% python3 -q
>>> import numpy as np
>>> np.set_printoptions(suppress=True, linewidth=200)
>>> rd = lambda a: np.round(a, 4) + 0
>>> K = np.loadtxt("w.csv", delimiter=",")
>>> rd(K)
array([[-15.5055,  -1.895 ,  -3.2141, -13.4325, -16.8247],
       [-14.8944,  -1.8675,  -3.0257, -12.8123, -16.0526],
       [ -9.2593,  -1.5668,  -1.3914,  -7.3078,  -9.0839],
       [ -7.2627,  -1.4288,  -0.8754,  -5.4839,  -6.7093],
       [ -6.5285,  -1.3713,  -0.6982,  -4.8371,  -5.8554],
       [ -5.7464,  -1.3047,  -0.5186,  -4.1653,  -4.9604],
       [ -3.9963,  -1.1277,  -0.1625,  -2.7429,  -3.031 ],
       [ -3.2389,  -1.0332,  -0.0354,  -2.1726,  -2.2412],
       [ -2.535 ,  -0.9294,   0.061 ,  -1.6759,  -1.5447],
       [ -0.5753,  -0.4234,   0.1034,  -0.5367,  -0.0485],
       [ -0.4866,  -0.3783,   0.089 ,  -0.4897,  -0.0193],
       [ -0.3146,  -0.2736,   0.0544,  -0.3841,   0.0134],
       [ -0.3032,  -0.2657,   0.0518,  -0.3759,   0.0143],
       [  0.1113,   0.1087,   0.0131,   0.2568,   0.0157],
       [  0.8164,   0.5258,   0.4217,   2.3168,   0.7124],
       [  1.6878,   0.771 ,   1.0529,   4.7008,   1.9697],
       [  5.2688,   1.2608,   3.5935,  13.3022,   7.6016],
       [  6.4281,   1.3631,   4.3904,  15.8974,   9.4554],
       [  7.6095,   1.4546,   5.1932,  18.4888,  11.3482],
       [  8.2313,   1.4987,   5.6124,  19.8346,  12.345 ],
       [ 11.0389,   1.673 ,   7.482 ,  25.7921,  16.8479],
       [ 11.0929,   1.6761,   7.5176,  25.9049,  16.9344],
       [ 13.7781,   1.8152,   9.2765,  31.46  ,  21.2393],
       [ 16.8101,   1.9513,  11.2369,  37.6133,  26.0958]])
>>> f = np.array([3, 2, 2])
>>> rd(np.polyval(f, K[0]))
array([692.2551,   8.9833,  26.5638, 516.4293, 817.5589])
>>> rd(np.cross(K[0, :3], K[12, :3]))
array([-0.9523,  1.7786,  3.5455])
>>> Xc = K - K.mean(axis=0)
>>> U, sigma, Vt = np.linalg.svd(Xc, full_matrices=False)
>>> np.linalg.matrix_rank(Xc)
np.int64(3)
>>> rd(Xc.mean(axis=0))
array([0., 0., 0., 0., 0.])
>>> rd((sigma ** 2).sum() ** 2 / (sigma ** 4).sum())
np.float64(1.0252)
>>> rd(sigma ** 2 / (sigma ** 2).sum())
array([0.9876, 0.0114, 0.0011, 0.    , 0.    ])
>>> rd(sigma)
array([96.1406, 10.3182,  3.1652,  0.    ,  0.    ])
>>> t = np.radians(90)
>>> R = np.eye(5)
>>> R[4, 4] = R[2, 2] = np.cos(t)
>>> R[4, 2], R[2, 4] = -np.sin(t), np.sin(t)
>>> rd(R)
array([[ 1.,  0.,  0.,  0.,  0.],
       [ 0.,  1.,  0.,  0.,  0.],
       [ 0.,  0.,  0.,  0.,  1.],
       [ 0.,  0.,  0.,  1.,  0.],
       [ 0.,  0., -1.,  0.,  0.]])
>>> A2 = K @ R.T
>>> np.allclose(np.linalg.norm(K, axis=1), np.linalg.norm(A2, axis=1))
True
>>> rd(np.linalg.det(R)), np.trace(R)
(np.float64(1.0), np.float64(3.0))
>>> rd(A2)
array([[-15.5055,  -1.895 , -16.8247, -13.4325,   3.2141],
       [-14.8944,  -1.8675, -16.0526, -12.8123,   3.0257],
       [ -9.2593,  -1.5668,  -9.0839,  -7.3078,   1.3914],
       [ -7.2627,  -1.4288,  -6.7093,  -5.4839,   0.8754],
       [ -6.5285,  -1.3713,  -5.8554,  -4.8371,   0.6982],
       [ -5.7464,  -1.3047,  -4.9604,  -4.1653,   0.5186],
       [ -3.9963,  -1.1277,  -3.031 ,  -2.7429,   0.1625],
       [ -3.2389,  -1.0332,  -2.2412,  -2.1726,   0.0354],
       [ -2.535 ,  -0.9294,  -1.5447,  -1.6759,  -0.061 ],
       [ -0.5753,  -0.4234,  -0.0485,  -0.5367,  -0.1034],
       [ -0.4866,  -0.3783,  -0.0193,  -0.4897,  -0.089 ],
       [ -0.3146,  -0.2736,   0.0134,  -0.3841,  -0.0544],
       [ -0.3032,  -0.2657,   0.0143,  -0.3759,  -0.0518],
       [  0.1113,   0.1087,   0.0157,   0.2568,  -0.0131],
       [  0.8164,   0.5258,   0.7124,   2.3168,  -0.4217],
       [  1.6878,   0.771 ,   1.9697,   4.7008,  -1.0529],
       [  5.2688,   1.2608,   7.6016,  13.3022,  -3.5935],
       [  6.4281,   1.3631,   9.4554,  15.8974,  -4.3904],
       [  7.6095,   1.4546,  11.3482,  18.4888,  -5.1932],
       [  8.2313,   1.4987,  12.345 ,  19.8346,  -5.6124],
       [ 11.0389,   1.673 ,  16.8479,  25.7921,  -7.482 ],
       [ 11.0929,   1.6761,  16.9344,  25.9049,  -7.5176],
       [ 13.7781,   1.8152,  21.2393,  31.46  ,  -9.2765],
       [ 16.8101,   1.9513,  26.0958,  37.6133, -11.2369]])
>>> A2 = K / np.sqrt((K ** 2).mean(axis=1, keepdims=True))
>>> np.linalg.matrix_rank(A2) == np.linalg.matrix_rank(K)
np.True_
>>> rd(np.linalg.norm(A2, axis=1))
array([2.2361, 2.2361, 2.2361, 2.2361, 2.2361, 2.2361, 2.2361, 2.2361, 2.2361, 2.2361, 2.2361, 2.2361, 2.2361, 2.2361, 2.2361, 2.2361, 2.2361, 2.2361, 2.2361, 2.2361, 2.2361, 2.2361, 2.2361, 2.2361])
>>> rd(A2[2])
array([-1.3771, -0.233 , -0.2069, -1.0869, -1.351 ])
>>> F = np.loadtxt("run11.csv", delimiter=",")
>>> F
array([[ 0.,  0.,  8., 24.],
       [ 0.,  0., 72., 48.],
       [ 8., 24.,  2.,  6.],
       [72., 48., 18., 12.]])
>>> w, vecs = np.linalg.eig(F)
>>> rd(F @ vecs[:, 0] - w[0] * vecs[:, 0])
array([0., 0., 0., 0.])
>>> rd(w)
array([ 83.9734, -65.4409,  16.0051, -20.5376])
>>> x0 = np.array([-7, 6, 5, 1])
>>> y = F @ x0
>>> y
array([  64.,  408.,  104., -114.])
>>> rd(np.linalg.solve(F.T, F[1]))
array([0., 1., 0., 0.])
>>> rd(np.linalg.solve(F, y))
array([-7.,  6.,  5.,  1.])
>>> rd(np.linalg.solve(F, 5 * y))
array([-35.,  30.,  25.,   5.])
>>> rd(np.linalg.solve(F, y + F[:, 2]))
array([-7.,  6.,  6.,  1.])
>>> A = np.loadtxt("out1.csv", delimiter=",")
>>> A
array([[ -3.,  -1.,  -1.,  -4.,  -4.,  -4.,  -3.,  -5.,  -1.,  -5.,  -5.,   4.,  -5.],
       [  1.,   4.,   1.,  -7.,  -2.,  -9.,  -1.,  -1.,  -3.,  -4.,  -8.,   8.,   0.],
       [  5.,   1.,   5.,  -6.,  -2., -10.,   2.,   2.,  -3.,  -6.,  -5.,   3.,  -1.],
       [ 10.,   5.,   9., -10.,  -5.,  -9.,   2.,   0.,  -5., -11.,  -5.,   8.,   0.],
       [ 11.,   1.,   9., -15.,  -9., -10.,   6.,   2.,  -6., -16.,  -4.,  12.,   3.],
       [ 15.,   1.,   6., -19.,  -5.,  -7.,   9.,   3.,  -6., -19.,  -7.,  11.,   2.],
       [ 19.,   1.,   2., -24.,  -6.,  -8.,  14.,   4.,  -4., -24.,  -9.,  11.,  -3.],
       [ 14.,  -4.,   2., -29.,  -8., -12.,  14.,   2.,  -7., -29.,  -6.,   6.,  -4.],
       [ 10.,  -8.,  -3., -26., -12., -12.,  12.,   3., -12., -26.,  -7.,   5.,  -4.],
       [ 11.,  -7.,  -6., -30.,  -7., -12.,   9.,  -2., -16., -27., -12.,   3.,  -8.],
       [ 12.,  -9.,  -4., -34.,  -9.,  -8.,   5.,  -2., -11., -22., -13.,   2.,  -5.],
       [ 10., -12.,  -4., -31.,  -7.,  -3.,   9.,  -2., -13., -24., -10.,   5.,  -4.],
       [  6., -15.,  -2., -30., -10.,  -4.,   6.,  -6., -14., -27., -12.,   2.,  -9.],
       [  3., -13.,  -7., -33.,  -6.,   0.,   5.,  -3., -15., -26., -14.,   7., -11.],
       [  4., -12.,  -2., -37.,  -9.,   5.,   1.,  -1., -11., -29., -17.,   9., -15.],
       [  4.,  -7.,  -7., -38., -13.,   5.,   2.,   3., -15., -32., -22.,   9., -13.],
       [  2.,  -2.,  -3., -33., -12.,   4.,   5.,   1., -18., -28., -24.,   5., -14.],
       [  6.,  -1.,   0., -36.,  -8.,   6.,   3.,   1., -18., -33., -19.,   8.,  -9.],
       [  9.,  -6.,   0., -33., -11.,  10.,   6.,   6., -23., -36., -17.,   7., -13.],
       [ 13.,  -9.,   4., -31., -15.,  13.,   3.,   4., -22., -31., -16.,   6., -18.],
       [ 18.,  -6.,   9., -31., -20.,  18.,   4.,   6., -17., -26., -17.,   7., -15.],
       [ 19.,  -8.,   6., -35., -19.,  22.,   0.,  10., -19., -21., -15.,   9., -17.],
       [ 19.,  -3.,   7., -37., -18.,  20.,  -3.,  10., -17., -18., -20.,  10., -13.],
       [ 14.,  -7.,   8., -32., -20.,  22.,  -5.,  12., -15., -22., -17.,   8., -13.],
       [ 15.,  -7.,   6., -32., -19.,  24.,  -1.,  16., -19., -23., -15.,  10., -14.],
       [ 19.,  -6.,   4., -35., -22.,  26.,  -5.,  21., -23., -19., -17.,   5.,  -9.],
       [ 15.,  -5.,   8., -39., -21.,  23.,  -8.,  24., -22., -24., -13.,   9.,  -6.],
       [ 15.,   0.,   7., -34., -17.,  25.,  -9.,  19., -22., -25., -14.,  12.,  -7.],
       [ 11.,  -1.,   5., -36., -15.,  28., -10.,  19., -21., -27.,  -9.,  15.,  -9.],
       [ 10.,   0.,   0., -41., -13.,  25., -13.,  24., -21., -27.,  -5.,  15., -13.],
       [  5.,   5.,  -1., -36.,  -9.,  25., -17.,  28., -16., -24.,  -5.,  18.,  -9.],
       [  5.,   5.,  -5., -37.,  -7.,  30., -17.,  31., -20., -19.,  -3.,  18.,  -8.],
       [ 10.,   6.,  -9., -42.,  -4.,  27., -13.,  32., -15., -18.,  -8.,  20., -10.],
       [ 10.,   9.,  -9., -45.,  -5.,  25., -11.,  33., -13., -16., -12.,  20., -15.],
       [  9.,  10.,  -5., -44.,  -1.,  23.,  -9.,  31., -14., -12., -12.,  24., -15.],
       [ 13.,   5.,  -1., -44.,  -3.,  20.,  -8.,  34., -10., -11., -11.,  19., -14.],
       [ 12.,   3.,  -1., -43.,   2.,  18., -13.,  39., -10., -10.,  -8.,  16.,  -9.]])
>>> Xc = A - A.mean(axis=0)
>>> U, sigma, Vt = np.linalg.svd(Xc, full_matrices=False)
>>> rd(Xc.mean(axis=0))
array([0., 0., 0., 0., 0., 0., 0., 0., 0., 0., 0., 0., 0.])
>>> np.linalg.matrix_rank(Xc)
np.int64(13)
>>> J = np.loadtxt("data.csv", delimiter=",")
>>> J
array([[ -1.,   0.,   1.,   2.,   3.,   4.,   5.,   6.,   7.,   8.,   9.,  10.,  11.,  12.,  13.],
       [ 14.,  15.,  16.,  17.,  18.,  19.,  20.,  21.,  22.,  23.,  24.,  25.,  26.,  27.,  28.],
       [ 29.,  30.,  31.,  32.,  33.,  34.,  35.,  36.,  37.,  38.,  39.,  40.,  41.,  42.,  43.],
       [ 44.,  45.,  46.,  47.,  48.,  49.,  50.,  51.,  52.,  53.,  54.,  55.,  56.,  57.,  58.],
       [ 59.,  60.,  61.,  62.,  63.,  64.,  65.,  66.,  67.,  68.,  69.,  70.,  71.,  72.,  73.],
       [ 74.,  75.,  76.,  77.,  78.,  79.,  80.,  81.,  82.,  83.,  84.,  85.,  86.,  87.,  88.],
       [ 89.,  90.,  91.,  92.,  93.,  94.,  95.,  96.,  97.,  98.,  99., 100., 101., 102., 103.],
       [104., 105., 106., 107., 108., 109., 110., 111., 112., 113., 114., 115., 116., 117., 118.],
       [119., 120., 121., 122., 123., 124., 125., 126., 127., 128., 129., 130., 131., 132., 133.],
       [134., 135., 136., 137., 138., 139., 140., 141., 142., 143., 144., 145., 146., 147., 148.],
       [149., 150., 151., 152., 153., 154., 155., 156., 157., 158., 159., 160., 161., 162., 163.]])
>>> U, sigma, Vt = np.linalg.svd(J)
>>> vecs = Vt[:(sigma > 1e-8).sum()]
>>> rng = np.random.default_rng(236756)
>>> x0 = J[2] + 4 * J[8] + rng.integers(2) * np.eye(15)[9]
>>> x0
array([505., 510., 515., 520., 525., 530., 535., 540., 545., 550., 555., 560., 565., 570., 575.])
>>> rd(np.linalg.norm(x0 - vecs.T @ vecs @ x0))
np.float64(0.0)
